>>> import numpy as np
>>> import numpy.linalg as la
>>> np.set_printoptions(suppress=True, linewidth=160)
>>> A2 = np.array([[1, 1, 9, 8, 7, 6],
...     [1, 8, 6, 7, 2, 4],
...     [8, 8, 7, 5, 4, 4],
...     [5, 5, 5, 1, 0, 8],
...     [1, 6, 4, 7, 9, 1],
...     [8, 3, 7, 9, 2, 5]])
>>> C = np.array([[1, 1, 2], [-2, 0, 2], [1, -2, -2]])
>>> K = np.block([[A2, np.zeros((6, 3))], [np.zeros((3, 6)), C]])
>>> K
array([[ 1.,  1.,  9.,  8.,  7.,  6.,  0.,  0.,  0.],
       [ 1.,  8.,  6.,  7.,  2.,  4.,  0.,  0.,  0.],
       [ 8.,  8.,  7.,  5.,  4.,  4.,  0.,  0.,  0.],
       [ 5.,  5.,  5.,  1.,  0.,  8.,  0.,  0.,  0.],
       [ 1.,  6.,  4.,  7.,  9.,  1.,  0.,  0.,  0.],
       [ 8.,  3.,  7.,  9.,  2.,  5.,  0.,  0.,  0.],
       [ 0.,  0.,  0.,  0.,  0.,  0.,  1.,  1.,  2.],
       [ 0.,  0.,  0.,  0.,  0.,  0., -2.,  0.,  2.],
       [ 0.,  0.,  0.,  0.,  0.,  0.,  1., -2., -2.]])
>>> # splits into 2 blocks
>>> left, sv, VT = la.svd(K, full_matrices=False)
>>> np.round(sv / sv[0], 3)
array([1.   , 0.338, 0.238, 0.186, 0.142, 0.132, 0.071, 0.053, 0.035])
>>> np.abs(left[:, 0]).round(6).argmax()
np.int64(2)
>>> round(float(np.sqrt((sv ** 2).sum())), 3), round(la.norm(K), 3)
(34.857, np.float64(34.857))
>>> np.round(left.T @ K @ VT.T, 3) + 0
array([[31.143,  0.   ,  0.   ,  0.   ,  0.   ,  0.   ,  0.   ,  0.   ,  0.   ],
       [ 0.   , 10.533,  0.   ,  0.   ,  0.   ,  0.   ,  0.   ,  0.   ,  0.   ],
       [ 0.   ,  0.   ,  7.426,  0.   ,  0.   ,  0.   ,  0.   ,  0.   ,  0.   ],
       [ 0.   ,  0.   ,  0.   ,  5.8  ,  0.   ,  0.   ,  0.   ,  0.   ,  0.   ],
       [ 0.   ,  0.   ,  0.   ,  0.   ,  4.435,  0.   ,  0.   ,  0.   ,  0.   ],
       [ 0.   ,  0.   ,  0.   ,  0.   ,  0.   ,  4.111,  0.   ,  0.   ,  0.   ],
       [ 0.   ,  0.   ,  0.   ,  0.   ,  0.   ,  0.   ,  2.211,  0.   ,  0.   ],
       [ 0.   ,  0.   ,  0.   ,  0.   ,  0.   ,  0.   ,  0.   ,  1.639,  0.   ],
       [ 0.   ,  0.   ,  0.   ,  0.   ,  0.   ,  0.   ,  0.   ,  0.   ,  1.1  ]])
>>> np.flatnonzero(la.matrix_power((K != 0) + (K.T != 0) + np.eye(9), 9)[7])
array([6, 7, 8])
>>> arr = np.load("test14.npy")
>>> arr
array([[ 5,  3,  5,  0],
       [10,  6,  6,  5],
       [13,  8,  6,  7],
       [17, 13, 10,  7],
       [22, 14, 13, 11],
       [23, 15, 15, 11],
       [27, 20, 18, 14],
       [30, 23, 19, 19],
       [30, 26, 20, 19],
       [34, 30, 23, 22]])
>>> gram = np.cov(arr, rowvar=False)
>>> np.round(la.eigvalsh(gram)[::-1], 3)
array([258.508,   1.946,   1.677,   0.48 ])
>>> gram.round(3)
array([[92.1  , 83.244, 61.5  , 66.056],
       [83.244, 78.622, 56.667, 61.111],
       [61.5  , 56.667, 42.5  , 44.056],
       [66.056, 61.111, 44.056, 49.389]])
>>> np.round(np.corrcoef(arr[:, 0], arr[:, 2])[0, 1], 3)
np.float64(0.983)
>>> mat = np.load("data.npy")
>>> mat
array([[  0.14 ,   9.602,   7.907,  11.926,  -4.564,  -2.77 ,  13.732],
       [ -0.652,  -9.143,  -5.441, -13.674,   2.689,   2.946, -13.627],
       [  0.688, -21.818, -14.285, -26.044,   8.33 ,   7.175, -31.85 ],
       [ -0.61 ,  15.363,   8.537,  19.436,  -4.668,  -5.471,  23.054],
       [  0.669,   4.718,   3.667,   6.735,  -1.938,  -1.216,   6.626],
       [  0.036,   4.95 ,   0.475,   8.233,   0.269,  -2.214,   8.123],
       [  1.497,   0.116,  -4.248,   5.516,   3.606,  -0.563,   1.268],
       [ -0.319,   8.829,   7.994,   9.194,  -5.008,  -2.439,  12.265],
       [ -0.435,  12.386,   7.62 ,  14.727,  -4.428,  -4.165,  18.141],
       [ -1.271,  -9.974,  -3.792, -16.805,   1.215,   3.498, -15.3  ],
       [ -0.322,  -9.087,  -3.313, -13.821,   1.295,   3.424, -14.056],
       [ -1.289,  13.916,  10.67 ,  14.572,  -6.61 ,  -4.52 ,  20.145],
       [  0.295,   5.518,   3.387,   8.406,  -1.679,  -1.825,   8.336],
       [  0.746,  -0.8  ,  -3.761,   2.198,   2.879,  -0.226,  -0.352],
       [  0.984,  -0.619,  -3.833,   3.142,   3.076,  -0.282,   0.009],
       [  0.596,  11.485,   6.797,  15.094,  -3.664,  -3.591,  16.598],
       [  0.035,   6.768,   3.819,   9.873,  -1.804,  -2.41 ,  10.414],
       [ -0.125,  -3.696,  -2.837,  -5.115,   1.527,   1.124,  -5.436],
       [  0.156,  -6.041,  -4.451,  -6.767,   2.728,   1.839,  -8.577],
       [  0.186,   3.424,  -0.839,   7.164,   1.126,  -1.787,   6.069],
       [  0.731,   3.636,   2.179,   7.026,  -0.862,  -1.108,   5.586],
       [  1.557,  27.278,  10.868,  41.764,  -4.417,  -9.884,  41.782],
       [ -0.307,   7.953,   5.516,   9.117,  -3.331,  -2.551,  11.469],
       [  1.748,   0.415,  -3.247,   6.759,   3.144,  -0.516,   1.756],
       [ -0.484,   0.249,   1.433,  -1.053,  -1.161,   0.052,   0.135],
       [  0.575, -12.595,  -8.746, -14.978,   5.113,   4.14 , -18.479],
       [ -0.201,   0.472,   2.015,  -1.831,  -1.676,   0.274,  -0.151],
       [  0.086,   6.746,   3.106,  10.207,  -1.31 ,  -2.523,  10.517],
       [ -0.245,   0.593,   1.904,  -0.936,  -1.461,   0.108,   0.342],
       [  0.267,   0.629,  -1.272,   2.886,   1.216,  -0.572,   1.59 ],
       [  0.455,  -2.546,  -1.987,  -2.074,   1.317,   0.867,  -3.645],
       [ -1.413,   4.649,   7.691,  -0.117,  -5.614,  -0.827,   5.421],
       [  0.306,  -1.64 ,  -2.813,  -0.759,   1.89 ,   0.284,  -2.036],
       [  1.151,  -0.666,  -0.226,   2.042,   0.596,   0.476,  -0.861]])
>>> f = np.array([2, 2, 0])
>>> np.round(np.cross(mat[5, :3], mat[23, :3]), 3)
array([-16.27 ,   0.947,  -8.638])
